$ ipython --no-banner

In [1]: import numpy as np

In [2]: import numpy.linalg as la

In [3]: np.set_printoptions(precision=1, suppress=True, linewidth=100)

In [4]: mat = np.load("data.npy")

In [5]: mat
Out[5]: 
array([[ 0.8, -0.3, -0.2],
       [-0.3,  0.1,  0.1],
       [-0.2,  0.1,  0.1]])

In [6]: # a projection of rank 1

In [7]: U, sigma, vt = la.svd(mat)

In [8]: V = vt[:(sigma > 1e-8).sum()]

In [9]: rng = np.random.default_rng(22443)

In [10]: x = mat[1] + 4 * mat[2] + rng.integers(2) * np.eye(3)[1]

In [11]: x
Out[11]: array([-1.2,  1.5,  0.4])

In [12]: la.matrix_rank(np.vstack([mat, x]))
Out[12]: np.int64(2)

In [13]: V.T @ V
Out[13]: 
array([[ 0.8, -0.3, -0.2],
       [-0.3,  0.1,  0.1],
       [-0.2,  0.1,  0.1]])

In [14]: np.diag(V.T @ V)
Out[14]: array([0.8, 0.1, 0.1])

In [15]: round(la.det(mat.T), 1)
Out[15]: np.float64(0.0)

In [16]: np.round(la.det(2 * mat), 1), np.round(la.det(mat), 1)
Out[16]: (np.float64(0.0), np.float64(0.0))

In [17]: np.round(np.poly(mat), 1) + 0
Out[17]: array([ 1., -1.,  0.,  0.])

In [18]: round(np.einsum("ii->", mat), 1)
Out[18]: np.float64(1.0)

In [19]: np.kron(np.eye(2, dtype=int), mat)
Out[19]: 
array([[ 0.8, -0.3, -0.2,  0. , -0. , -0. ],
       [-0.3,  0.1,  0.1, -0. ,  0. ,  0. ],
       [-0.2,  0.1,  0.1, -0. ,  0. ,  0. ],
       [ 0. , -0. , -0. ,  0.8, -0.3, -0.2],
       [-0. ,  0. ,  0. , -0.3,  0.1,  0.1],
       [-0. ,  0. ,  0. , -0.2,  0.1,  0.1]])

In [20]: W = np.array([[1, 2, 2, 2, -3, -2], [2, -2, 3, -2, -1, -1], [2, -2, -1, -3, 0, 2]])

In [21]: beta = np.array([6, -8, -2, 2, 7, 2])

In [22]: hid = np.maximum(mat @ W + beta, 0)

In [23]: hid
Out[23]: 
array([[5.7, 0. , 0. , 4.9, 5. , 0.3],
       [6.1, 0. , 0. , 0.7, 7.9, 2.7],
       [6.1, 0. , 0. , 1.2, 7.6, 2.5]])

In [24]: la.matrix_rank(hid)
Out[24]: np.int64(2)

In [25]: cent = np.array([[-1, 0, -1],
    ...:     [-1, -2, -2],
    ...:     [-2, -2, -1],
    ...:     [-1, -2, -1],
    ...:     [0, -1, -2],
    ...:     [1, -1, -1]])

In [26]: hid @ cent
Out[26]: 
array([[-10.3, -15.1, -20.8],
       [ -4.2, -12.1, -25.4],
       [ -4.8, -12.4, -24.9]])

In [27]: W @ cent
Out[27]: 
array([[-11,  -7,  -1],
       [ -5,   4,   4],
       [  7,  10,   4]])

In [28]: np.abs(np.diag(la.qr(mat)[1])) > 1e-9
Out[28]: array([ True, False, False])

In [29]: np.unique(mat.round(6), axis=0).shape
Out[29]: (3, 3)

In [30]: mat @ la.pinv(mat) @ mat
Out[30]: 
array([[ 0.8, -0.3, -0.2],
       [-0.3,  0.1,  0.1],
       [-0.2,  0.1,  0.1]])

In [31]: J = np.load("dump.npy")

In [32]: J.round(1) + 0
Out[32]: 
array([[ 0. ,  0. ,  0.5,  0.2, -0.6,  0. ],
       [-0.1,  0. , -1.2, -0.5,  1.6, -0.1],
       [ 0. ,  0. , -0.1,  0. ,  0.1,  0. ]])

In [33]: # columns 0 and 5 are equal

In [34]: t3 = np.stack([J, 5 * J, J[::-1]])

In [35]: (t3 @ J.T).shape
Out[35]: (3, 3, 3)

In [36]: la.norm(t3, axis=(1, 2))
Out[36]: array([ 2.2, 11. ,  2.2])

In [37]: la.matrix_rank(t3.reshape(3, -1))
Out[37]: np.int64(2)

In [38]: la.matrix_rank(t3)
Out[38]: array([1, 1, 1])

In [39]: data = np.array([[23, 4, -12, -12, -6, -4],
    ...:     [4, 17, -16, 2, -7, -14],
    ...:     [-12, -16, 28, 5, 5, 9],
    ...:     [-12, 2, 5, 14, 0, 7],
    ...:     [-6, -7, 5, 0, 27, 15],
    ...:     [-4, -14, 9, 7, 15, 31]])

In [40]: vals, V = la.eigh(data)

In [41]: np.round(la.eigvalsh(data @ data), 1) + 0
Out[41]: array([   0. ,   23.4,  258.7,  538.6,  933.8, 4265.5])

In [42]: vals.sum(), np.trace(data)
Out[42]: (np.float64(140.0), np.int64(140))

In [43]: (vals > 1e-8).sum(), (vals < -1e-8).sum()
Out[43]: (np.int64(6), np.int64(0))

In [44]: la.eigvalsh(data + -1 * np.eye(6))
Out[44]: array([-1. ,  3.8, 15.1, 22.2, 29.6, 64.3])

In [45]: np.abs(V[:, -1])
Out[45]: array([0.3, 0.4, 0.5, 0.2, 0.4, 0.5])

In [46]: np.round(la.norm(data, 2), 1)
Out[46]: np.float64(65.3)

In [47]: la.norm(data, axis=1).argmax()
Out[47]: np.int64(5)

In [48]: round(float(la.norm(data) ** 2 / la.norm(data, 2) ** 2), 1)
Out[48]: 1.4

In [49]: la.norm(data, axis=1)
Out[49]: array([29.7, 28.5, 36.3, 20.4, 32.6, 39.1])

In [50]: u = np.array([2, -2, 0])

In [51]: np.convolve(data[4], u)
Out[51]: array([-12,  -2,  24, -10,  54, -24, -30,   0])

In [52]: np.correlate(data[4], data[0], "full")
Out[52]: array([  24,   64,   94,  126, -108, -448, -555, -389,  -72,  681,  345])

In [53]: W = np.array([[2, 1, 1, -2],
    ...:     [-3, 0, 0, -1],
    ...:     [-2, 3, 1, -3],
    ...:     [0, 2, -3, 3],
    ...:     [2, -1, -1, 3],
    ...:     [-3, 3, 0, 1]])

In [54]: beta = np.array([0, 2, 1, 2])

In [55]: hid = np.maximum(data @ W + beta, 0)

In [56]: la.matrix_rank(hid)
Out[56]: np.int64(4)

In [57]: cent = np.array([[2, -2], [-4, 9], [3, 4], [2, -7]])

In [58]: (hid @ cent).round(6).argmax(axis=1)
Out[58]: array([0, 0, 1, 1, 0, 1])

In [59]: hid @ cent
Out[59]: 
array([[ 278,  100],
       [  34,  -34],
       [-424,  954],
       [-100,   80],
       [ 104, -469],
       [-280,  395]])

In [60]: la.cond(data) > 100
Out[60]: np.True_

In [61]: round(float(la.norm(data, 2) / la.norm(data)), 1)
Out[61]: 0.8

In [62]: la.matrix_rank(data, rtol=0.1)
Out[62]: np.int64(4)

In [63]: np.argsort(-la.norm(data, axis=0).round(6), kind="stable")[:3]
Out[63]: array([5, 2, 4])

In [64]: K = np.load("block10.npy")

In [65]: K
Out[65]: 
array([[ 21.2,  -9.3, -17.1,   6. ,  41.4],
       [-18.1,  -4.7,   0.5,  -9.4,  -3.8],
       [-20.3,  -4.6,   2.3,  -9.9,  -0.4],
       [-25. ,  16. ,  25.6, -33.8,  -9.2],
       [ 19.3, -11.3, -17.4,   4.5,  39.2],
       [-19.1,  -3.9,   0.7, -10. ,  -2. ],
       [-24.3,  15.5,  26.5, -34. ,  -9.4],
       [ 20.4,  -9.6, -18.4,   7.1,  39.3],
       [ 19.7, -10.6, -18.8,   4.8,  38.8],
       [ 19.9, -11.7, -17.5,   5.6,  39.6],
       [-20.9,  -3.8,   0.7, -12.3,  -3.6],
       [-19.1,  -4.9,   2.3,  -9.2,  -1.6],
       [ 19.5, -10.7, -16.9,   4.3,  41.4],
       [-25.3,  17.2,  27.1, -32.5,  -9.2]])

In [66]: lab = K[:, 4] > np.median(K[:, 4])

In [67]: u = K[lab].mean(axis=0) - K[~lab].mean(axis=0)

In [68]: round((((K - K.mean(axis=0)) @ u > 0) == lab).mean(), 1)
Out[68]: np.float64(0.9)

In [69]: B = np.array([[0, 6, 6], [0, 9, 9], [5, 8, 5], [6, 4, 6], [8, 0, 8]])

In [70]: np.vstack([K, B.T]).shape
Out[70]: (17, 5)

In [71]: D = la.norm(K[:, None] - K[None], axis=-1)

In [72]: D[3].round(6).argsort(kind="stable")[:4]
Out[72]: array([ 3,  6, 13, 10])

In [73]: (D + 1e9 * np.eye(14)).round(6).argmin(axis=1)
Out[73]: array([12,  5, 11,  6,  9, 11,  3,  8,  4,  4,  5,  2,  4,  3])

In [74]: np.unravel_index(D.round(6).argmax(), D.shape)
Out[74]: (np.int64(0), np.int64(13))

In [75]: D.mean(axis=1).argmax()
Out[75]: np.int64(13)

In [76]: D[3]
Out[76]: array([93.5, 41.6, 40.5,  0. , 91.5, 40.9,  1.3, 93.2, 92. , 92.6, 39. , 41. , 92.3,  2.3])

In [77]: Xc = K - K.mean(axis=0)

In [78]: U, sigma, vt = la.svd(Xc, full_matrices=False)

In [79]: np.abs(U[:, 0]).argmax()
Out[79]: np.int64(13)

In [80]: vt[0] * np.sign(vt[0, np.abs(vt[0]).argmax()])
Out[80]: array([ 0.5, -0.2, -0.4,  0.4,  0.6])

In [81]: np.round(Xc.mean(axis=0), 1) + 0
Out[81]: array([0., 0., 0., 0., 0.])

In [82]: m1 = np.load("run8.npy")

In [83]: m1
Out[83]: 
array([[0.3, 0. , 1. , 0. , 2. , 0. ],
       [3. , 3.3, 0. , 0. , 1. , 2. ],
       [0. , 1. , 1.3, 0. , 2. , 1. ],
       [1. , 2. , 2. , 3.3, 0. , 3. ],
       [1. , 3. , 2. , 3. , 3.3, 3. ],
       [0. , 0. , 1. , 0. , 2. , 0.3]])

In [84]: x = np.array([-4, 3, -1, -5, 4, 2])

In [85]: y = m1 @ x

In [86]: y
Out[86]: array([  5.8,   5.9,  11.7, -10.5,   7.2,   7.6])

In [87]: np.round(la.solve(m1, m1[:, 0]), 1) + 0
Out[87]: array([1., 0., 0., 0., 0., 0.])

In [88]: la.solve(m1, y)
Out[88]: array([-4.,  3., -1., -5.,  4.,  2.])

In [89]: B = la.inv(m1)

In [90]: np.round(m1 @ B, 1) + 0
Out[90]: 
array([[1., 0., 0., 0., 0., 0.],
       [0., 1., 0., 0., 0., 0.],
       [0., 0., 1., 0., 0., 0.],
       [0., 0., 0., 1., 0., 0.],
       [0., 0., 0., 0., 1., 0.],
       [0., 0., 0., 0., 0., 1.]])

In [91]: np.round(la.inv(B), 1) + 0
Out[91]: 
array([[0.3, 0. , 1. , 0. , 2. , 0. ],
       [3. , 3.3, 0. , 0. , 1. , 2. ],
       [0. , 1. , 1.3, 0. , 2. , 1. ],
       [1. , 2. , 2. , 3.3, 0. , 3. ],
       [1. , 3. , 2. , 3. , 3.3, 3. ],
       [0. , 0. , 1. , 0. , 2. , 0.3]])

In [92]: round(la.det(m1) * la.det(B), 1)
Out[92]: np.float64(1.0)

In [93]: round(float(la.slogdet(m1)[0]), 1)
Out[93]: 1.0

In [94]: U, sigma, vt = la.svd(mat)

In [95]: np.argmax(sigma[:-1] / (sigma[1:] + 1e-6)) + 1
Out[95]: np.int64(1)

In [96]: B = U[:, :1] @ np.diag(sigma[:1]) @ vt[:1]

In [97]: la.matrix_rank(B)
Out[97]: np.int64(1)

In [98]: la.matrix_rank(mat, rtol=0.05)
Out[98]: np.int64(1)

In [99]: O, V = la.qr(m1[:, :3])[0], la.qr(m1[:, 3:])[0]

In [100]: sigma = la.svd(O.T @ V, compute_uv=False)

In [101]: round(float(la.norm(O @ O.T - V @ V.T, 2)), 1)
Out[101]: 1.0

In [102]: np.degrees(np.arccos(sigma.clip(0, 1)))
Out[102]: array([ 2.3, 34. , 77.5])

In [103]: feats = np.load("mat.npy")

In [104]: feats
Out[104]: 
array([[ 37, -43,   2,  45],
       [-43,  79, -10, -50],
       [  2, -10,  75,   2],
       [ 45, -50,   2,  55]])

In [105]: # symmetric, so the eigenvalues are real

In [106]: B = np.array([[1, 1], [1, 0]])

In [107]: cent = np.kron(B, feats)

In [108]: la.matrix_rank(cent)
Out[108]: np.int64(8)

In [109]: cent
Out[109]: 
array([[ 37, -43,   2,  45,  37, -43,   2,  45],
       [-43,  79, -10, -50, -43,  79, -10, -50],
       [  2, -10,  75,   2,   2, -10,  75,   2],
       [ 45, -50,   2,  55,  45, -50,   2,  55],
       [ 37, -43,   2,  45,   0,   0,   0,   0],
       [-43,  79, -10, -50,   0,   0,   0,   0],
       [  2, -10,  75,   2,   0,   0,   0,   0],
       [ 45, -50,   2,  55,   0,   0,   0,   0]])

In [110]: cent.shape
Out[110]: (8, 8)

In [111]: round(la.norm(cent, 2), 1), np.round(la.norm(B, 2) * la.norm(feats, 2), 1)
Out[111]: (np.float64(247.1), np.float64(247.1))

In [112]: la.matrix_rank(cent, rtol=0.1)
Out[112]: np.int64(5)

In [113]: round(la.norm(cent, 2) / la.norm(cent), 1)
Out[113]: np.float64(0.8)

In [114]: [round(float(x), 1) for x in la.svd(cent, compute_uv=False)[:3]]
Out[114]: [247.1, 120.6, 94.4]
